% ipython --no-banner

In [1]: import numpy as np

In [2]: np.set_printoptions(precision=3, suppress=True, linewidth=200, legacy="1.25")

In [3]: feats = np.load("out19.npy")

In [4]: feats
Out[4]: 
array([[ 185,  -51,  -10,   85,    1,    7,  147, -114, -119],
       [ -51,  120,   10,  -64,   46,   30,   22,  121,  126],
       [ -10,   10,  186, -140,  -24,  140,   31,   27,   65],
       [  85,  -64, -140,  270,  -21,  -42,  -37,  -86, -221],
       [   1,   46,  -24,  -21,   95,  -31,   32,   42,   18],
       [   7,   30,  140,  -42,  -31,  174,    3,   34,   11],
       [ 147,   22,   31,  -37,   32,    3,  199,  -37,   19],
       [-114,  121,   27,  -86,   42,   34,  -37,  150,  145],
       [-119,  126,   65, -221,   18,   11,   19,  145,  263]])

In [5]: # null space of dimension 3

In [6]: np.linalg.lstsq(feats[:-1].T, feats[-1])[2]
Out[6]: 6

In [7]: np.unique(feats.round(6), axis=0).shape
Out[7]: (9, 9)

In [8]: feats @ np.linalg.pinv(feats) @ feats
Out[8]: 
array([[ 185.,  -51.,  -10.,   85.,    1.,    7.,  147., -114., -119.],
       [ -51.,  120.,   10.,  -64.,   46.,   30.,   22.,  121.,  126.],
       [ -10.,   10.,  186., -140.,  -24.,  140.,   31.,   27.,   65.],
       [  85.,  -64., -140.,  270.,  -21.,  -42.,  -37.,  -86., -221.],
       [   1.,   46.,  -24.,  -21.,   95.,  -31.,   32.,   42.,   18.],
       [   7.,   30.,  140.,  -42.,  -31.,  174.,    3.,   34.,   11.],
       [ 147.,   22.,   31.,  -37.,   32.,    3.,  199.,  -37.,   19.],
       [-114.,  121.,   27.,  -86.,   42.,   34.,  -37.,  150.,  145.],
       [-119.,  126.,   65., -221.,   18.,   11.,   19.,  145.,  263.]])

In [9]: ev, evecs = np.linalg.eigh(feats)

In [10]: vec = np.array([1, -2, -2, -1, -2, -2, 2, -2, 0])

In [11]: (np.sign(evecs[:, -1].round(6)) == np.sign(evecs[0, -1].round(6))).astype(int)
Out[11]: array([1, 0, 0, 1, 0, 0, 1, 0, 0])

In [12]: evecs * np.maximum(ev, 0) @ evecs.T
Out[12]: 
array([[ 185.,  -51.,  -10.,   85.,    1.,    7.,  147., -114., -119.],
       [ -51.,  120.,   10.,  -64.,   46.,   30.,   22.,  121.,  126.],
       [ -10.,   10.,  186., -140.,  -24.,  140.,   31.,   27.,   65.],
       [  85.,  -64., -140.,  270.,  -21.,  -42.,  -37.,  -86., -221.],
       [   1.,   46.,  -24.,  -21.,   95.,  -31.,   32.,   42.,   18.],
       [   7.,   30.,  140.,  -42.,  -31.,  174.,    3.,   34.,   11.],
       [ 147.,   22.,   31.,  -37.,   32.,    3.,  199.,  -37.,   19.],
       [-114.,  121.,   27.,  -86.,   42.,   34.,  -37.,  150.,  145.],
       [-119.,  126.,   65., -221.,   18.,   11.,   19.,  145.,  263.]])

In [13]: round(float(vec @ feats @ vec / (vec @ vec)), 3), np.round(ev[0], 3), np.round(ev[-1], 3)
Out[13]: (258.654, -0.0, 731.844)

In [14]: left, sv, VT = np.linalg.svd(feats)

In [15]: evecs = VT[:(sv > 1e-8).sum()]

In [16]: rng = np.random.default_rng(465815)

In [17]: vec = feats[8] + 5 * feats[4] + rng.integers(2) * np.eye(9)[0]

In [18]: vec
Out[18]: array([-114.,  356.,  -55., -326.,  493., -144.,  179.,  355.,  353.])

In [19]: np.allclose(evecs.T @ evecs @ vec, vec)
Out[19]: True

In [20]: X = 3 * np.eye(3) + np.ones((3, 3))

In [21]: X
Out[21]: 
array([[4., 1., 1.],
       [1., 4., 1.],
       [1., 1., 4.]])

In [22]: # symmetric, so the eigenvalues are real

In [23]: ev, evecs = np.linalg.eig(X)

In [24]: np.sort(np.linalg.eigvals(X @ X))
Out[24]: array([ 9.,  9., 36.])

In [25]: np.sort(np.linalg.eigvals(np.linalg.inv(X)))
Out[25]: array([0.167, 0.333, 0.333])

In [26]: np.round(X @ evecs[:, 0] - ev[0] * evecs[:, 0], 3) + 0
Out[26]: array([0., 0., 0.])

In [27]: np.sort(np.linalg.eigvals(X.T))
Out[27]: array([3., 3., 6.])

In [28]: round(np.linalg.det(X[::-1]), 3)
Out[28]: -54.0

In [29]: np.linalg.eigvals(X)
Out[29]: array([3., 6., 3.])

In [30]: np.kron(np.eye(2, dtype=int), X)
Out[30]: 
array([[4., 1., 1., 0., 0., 0.],
       [1., 4., 1., 0., 0., 0.],
       [1., 1., 4., 0., 0., 0.],
       [0., 0., 0., 4., 1., 1.],
       [0., 0., 0., 1., 4., 1.],
       [0., 0., 0., 1., 1., 4.]])

In [31]: np.einsum("ii->", X)
Out[31]: 12.0

In [32]: round(float(np.linalg.det(X.T)), 3)
Out[32]: 54.0

In [33]: round(float(np.linalg.eigvals(X).sum().real), 3)
Out[33]: 12.0

In [34]: f, r1 = X[2], X[0]

In [35]: f @ r1
Out[35]: 9.0

In [36]: f @ f
Out[36]: 18.0

In [37]: p = (f @ r1) / (f @ f) * f

In [38]: p
Out[38]: array([0.5, 0.5, 2. ])

In [39]: r1 - p
Out[39]: array([ 3.5,  0.5, -1. ])

In [40]: np.outer(f, r1)
Out[40]: 
array([[ 4.,  1.,  1.],
       [ 4.,  1.,  1.],
       [16.,  4.,  4.]])

In [41]: m1 = np.load("dump.npy")

In [42]: m1
Out[42]: 
array([[ 2, -1,  1,  0,  2,  1,  0],
       [ 2,  0,  0,  0,  1,  0,  0],
       [ 0, -2,  2,  0,  2,  2,  0],
       [ 1,  0,  0,  2,  1,  1,  1],
       [ 1, -1,  1,  2,  0,  0,  0],
       [ 1, -2,  2,  2,  1,  1,  2],
       [ 0, -2,  2,  0,  2,  2,  2],
       [ 0,  0,  0,  1,  1,  0,  2],
       [ 1, -1,  1,  2,  2,  0,  1]])

In [43]: left, sv, VT = np.linalg.svd(m1)

In [44]: evecs = VT[:(sv > 1e-8).sum()]

In [45]: vec = m1[6] + 2 * m1[4] + rng.integers(2) * np.eye(7)[4]

In [46]: vec
Out[46]: array([ 2., -4.,  4.,  4.,  2.,  2.,  2.])

In [47]: np.linalg.matrix_rank(np.vstack([m1, vec]))
Out[47]: 6

In [48]: np.round(evecs.T @ evecs, 3) + 0
Out[48]: 
array([[ 1. ,  0. ,  0. ,  0. ,  0. ,  0. ,  0. ],
       [ 0. ,  0.5, -0.5,  0. ,  0. ,  0. ,  0. ],
       [ 0. , -0.5,  0.5,  0. ,  0. ,  0. ,  0. ],
       [ 0. ,  0. ,  0. ,  1. ,  0. ,  0. ,  0. ],
       [ 0. ,  0. ,  0. ,  0. ,  1. ,  0. ,  0. ],
       [ 0. ,  0. ,  0. ,  0. ,  0. ,  1. ,  0. ],
       [ 0. ,  0. ,  0. ,  0. ,  0. ,  0. ,  1. ]])

In [49]: np.allclose(evecs.T @ evecs @ vec, vec)
Out[49]: True
